>>> import numpy as np
>>> import numpy.linalg as la
>>> np.set_printoptions(precision=2, suppress=True, linewidth=160)
>>> tidy = lambda a: np.round(a, 2) + 0
>>> arr = np.loadtxt("run11.csv", delimiter=",")
>>> print(arr)
[[ 0.   0.7 -0.2  0.7  0.5 -0.4  1.2]
 [ 0.5 -1.   1.9  0.4  0.9  1.4  0.6]
 [ 1.2 -1.   1.2  0.2  1.7 -1.6 -1.6]
 [-1.3 -0.9 -1.1  0.6  0.7  0.5 -1.1]
 [-2.1  1.   0.5  2.3  0.3  1.6 -0.6]
 [-0.6  0.2  0.2 -1.7  1.2  1.1  0.1]
 [-0.5 -0.6  0.3  0.4 -1.1  0.8 -0.5]
 [-0.2  1.2  0.6  0.7 -0.4 -0.1  0.5]
 [-0.2  0.5  0.4  0.7 -0.7  1.1  0.8]
 [-1.5 -0.9  0.1 -1.4  0.1 -1.3 -1.6]]
>>> x0 = np.array([-2, 0, -2, 1, -3, -2, 2])
>>> y = arr @ x0
>>> print(tidy(y))
[ 2.8 -8.7 -9.7  0.1  0.2 -6.5  1.5  2.3  1.8  0.5]
>>> print(tidy(la.solve(arr.T @ arr, arr.T @ y)))
[-2.  0. -2.  1. -3. -2.  2.]
>>> rng = np.random.default_rng(1595)
>>> y = y + 0.02 * rng.normal(size=10)
>>> print(tidy(y))
[ 2.82 -8.72 -9.68  0.11  0.2  -6.5   1.49  2.3   1.8   0.52]
>>> c, *_ = la.lstsq(arr, y)
>>> print(tidy(c))
[-2.01  0.   -2.    1.   -3.   -2.01  2.  ]
>>> print(tidy(la.norm(y - arr @ c)))
0.02
>>> left, sv, vt = la.svd(arr, full_matrices=False)
>>> print(left.shape, sv.shape, vt.shape)
(10, 7) (7,) (7, 7)
>>> print(np.abs(left[:, 0]).round(6).argmax())
4
>>> print(tidy(sv))
[4.82 3.84 3.43 2.86 2.21 1.84 0.99]
>>> print(tidy(sv / sv[0]))
[1.   0.8  0.71 0.59 0.46 0.38 0.2 ]
>>> print(tidy(left.T @ arr @ vt.T))
[[4.82 0.   0.   0.   0.   0.   0.  ]
 [0.   3.84 0.   0.   0.   0.   0.  ]
 [0.   0.   3.43 0.   0.   0.   0.  ]
 [0.   0.   0.   2.86 0.   0.   0.  ]
 [0.   0.   0.   0.   2.21 0.   0.  ]
 [0.   0.   0.   0.   0.   1.84 0.  ]
 [0.   0.   0.   0.   0.   0.   0.99]]
>>> print(tidy(np.cumsum(sv ** 2) / np.sum(sv ** 2)))
[0.35 0.57 0.74 0.86 0.94 0.99 1.  ]
>>> print(tidy(vt @ vt.T))
[[1. 0. 0. 0. 0. 0. 0.]
 [0. 1. 0. 0. 0. 0. 0.]
 [0. 0. 1. 0. 0. 0. 0.]
 [0. 0. 0. 1. 0. 0. 0.]
 [0. 0. 0. 0. 1. 0. 0.]
 [0. 0. 0. 0. 0. 1. 0.]
 [0. 0. 0. 0. 0. 0. 1.]]
>>> x0 = np.array([1, -4, 0, 1, -1, -4, -1])
>>> print(np.sign((arr @ x0).round(6)))
[-1. -1.  1.  1. -1. -1.  1. -1. -1.  1.]
>>> print(tidy(arr @ x0))
[-2.2 -2.2 11.7  1.3 -9.9 -8.8  0.7 -4.  -6.   7.4]
>>> print((arr @ x0).argmax())
2
>>> print(la.norm(arr @ x0) <= la.norm(arr, 2) * la.norm(x0) + 1e-9)
True
>>> print(tidy((arr * x0).sum(axis=1)))
[-2.2 -2.2 11.7  1.3 -9.9 -8.8  0.7 -4.  -6.   7.4]
>>> print(arr * x0)
[[ 0.  -2.8 -0.   0.7 -0.5  1.6 -1.2]
 [ 0.5  4.   0.   0.4 -0.9 -5.6 -0.6]
 [ 1.2  4.   0.   0.2 -1.7  6.4  1.6]
 [-1.3  3.6 -0.   0.6 -0.7 -2.   1.1]
 [-2.1 -4.   0.   2.3 -0.3 -6.4  0.6]
 [-0.6 -0.8  0.  -1.7 -1.2 -4.4 -0.1]
 [-0.5  2.4  0.   0.4  1.1 -3.2  0.5]
 [-0.2 -4.8  0.   0.7  0.4  0.4 -0.5]
 [-0.2 -2.   0.   0.7  0.7 -4.4 -0.8]
 [-1.5  3.6  0.  -1.4 -0.1  5.2  1.6]]
>>> feats = np.load("mat.npy")
>>> print(feats)
[[-1  2  0  5 -2 -5]
 [-2 -4  5  5 -5  5]
 [-1  2  0  5 -2 -5]
 [-4 -2  0 -1  2 -3]]
>>> rank = la.matrix_rank(feats)
>>> print(rank)
3
>>> null = la.svd(feats)[2][rank:].T
>>> print(null.shape)
(6, 3)
>>> print(np.allclose(feats @ null, 0))
True
>>> print([int(la.matrix_rank(feats[:, :j + 1])) for j in range(6)])
[1, 2, 3, 3, 3, 3]
>>> print(la.matrix_rank(feats.T @ feats), la.matrix_rank(feats @ feats.T))
3 3
>>> print([int(la.matrix_rank(np.delete(feats, i, axis=0))) for i in range(4)])
[3, 2, 3, 2]
>>> def softmax(z):
...     e = np.exp(z - z.max(axis=-1, keepdims=True))
...     return e / e.sum(axis=-1, keepdims=True)
... 
>>> print(tidy(softmax(feats[3])))
[0.   0.02 0.11 0.04 0.82 0.01]
>>> print(tidy(softmax(10 * feats[3])))
[0. 0. 0. 0. 1. 0.]
>>> print(tidy(softmax(feats).sum(axis=1)))
[1. 1. 1. 1.]
>>> scores = feats @ feats.T / np.sqrt(6)
>>> print(softmax(scores).round(6).argmax(axis=1))
[0 1 0 3]
>>> P = arr @ la.solve(arr.T @ arr, arr.T)
>>> print(np.trace(P))
7.0
>>> print(la.matrix_rank(np.eye(10) - P))
3
>>> F = np.loadtxt("data.csv", delimiter=",")
>>> print(tidy(F))
[[ 1.64  0.37  0.51 -0.23  1.05  0.13 -0.01 -0.45  0.33  0.72]
 [ 0.37  2.53 -0.99 -0.59 -0.29  0.14  1.22 -0.79  0.26  0.79]
 [ 0.51 -0.99  2.2   0.21  0.15 -0.19 -0.56 -0.23 -0.71 -0.37]
 [-0.23 -0.59  0.21  3.28  0.29  0.85  0.63 -0.71 -0.18 -0.82]
 [ 1.05 -0.29  0.15  0.29  2.6  -0.15 -1.17 -1.01  0.25 -0.29]
 [ 0.13  0.14 -0.19  0.85 -0.15  0.73  0.91  0.14  0.68 -0.74]
 [-0.01  1.22 -0.56  0.63 -1.17  0.91  1.93 -0.19  0.84 -0.37]
 [-0.45 -0.79 -0.23 -0.71 -1.01  0.14 -0.19  3.74 -0.17 -0.37]
 [ 0.33  0.26 -0.71 -0.18  0.25  0.68  0.84 -0.17  1.5  -0.92]
 [ 0.72  0.79 -0.37 -0.82 -0.29 -0.74 -0.37 -0.37 -0.92  2.86]]
>>> left, sv, vt = la.svd(F)
>>> print(tidy(sv))
[5. 5. 5. 3. 2. 2. 1. 0. 0. 0.]
>>> A2 = left[:, :7] @ np.diag(sv[:7]) @ vt[:7]
>>> print(la.matrix_rank(A2))
7
>>> print(la.matrix_rank(F, rtol=0.05))
7
>>> print(np.argsort(-la.norm(F, axis=0).round(6), kind="stable")[:3])
[7 3 9]
>>> print(la.matrix_rank(F, rtol=0.1))
7
>>> print([round(float(x), 2) for x in la.svd(F, compute_uv=False)[:3]])
[5.0, 5.0, 5.0]
>>> left, sv, vt = la.svd(F)
>>> evecs = vt[:(sv > 1e-8).sum()]
>>> x0 = F[7] + 4 * F[8] + rng.integers(2) * np.eye(10)[9]
>>> print(tidy(x0))
[ 0.86  0.24 -3.09 -1.43  0.    2.86  3.17  3.06  5.84 -4.06]
>>> print(tidy(la.norm(x0 - evecs.T @ evecs @ x0)))
0.0
>>> print(la.matrix_rank(np.vstack([F, x0])))
7
>>> print(tidy(np.diag(evecs.T @ evecs)))
[0.64 0.88 0.82 0.89 0.74 0.19 0.45 0.97 0.58 0.83]
>>> print(np.allclose(evecs.T @ evecs @ x0, x0))
True
>>> print(tidy(F @ la.pinv(F) @ F))
[[ 1.64  0.37  0.51 -0.23  1.05  0.13 -0.01 -0.45  0.33  0.72]
 [ 0.37  2.53 -0.99 -0.59 -0.29  0.14  1.22 -0.79  0.26  0.79]
 [ 0.51 -0.99  2.2   0.21  0.15 -0.19 -0.56 -0.23 -0.71 -0.37]
 [-0.23 -0.59  0.21  3.28  0.29  0.85  0.63 -0.71 -0.18 -0.82]
 [ 1.05 -0.29  0.15  0.29  2.6  -0.15 -1.17 -1.01  0.25 -0.29]
 [ 0.13  0.14 -0.19  0.85 -0.15  0.73  0.91  0.14  0.68 -0.74]
 [-0.01  1.22 -0.56  0.63 -1.17  0.91  1.93 -0.19  0.84 -0.37]
 [-0.45 -0.79 -0.23 -0.71 -1.01  0.14 -0.19  3.74 -0.17 -0.37]
 [ 0.33  0.26 -0.71 -0.18  0.25  0.68  0.84 -0.17  1.5  -0.92]
 [ 0.72  0.79 -0.37 -0.82 -0.29 -0.74 -0.37 -0.37 -0.92  2.86]]
>>> print(la.lstsq(F[:-1].T, F[-1])[2])
7
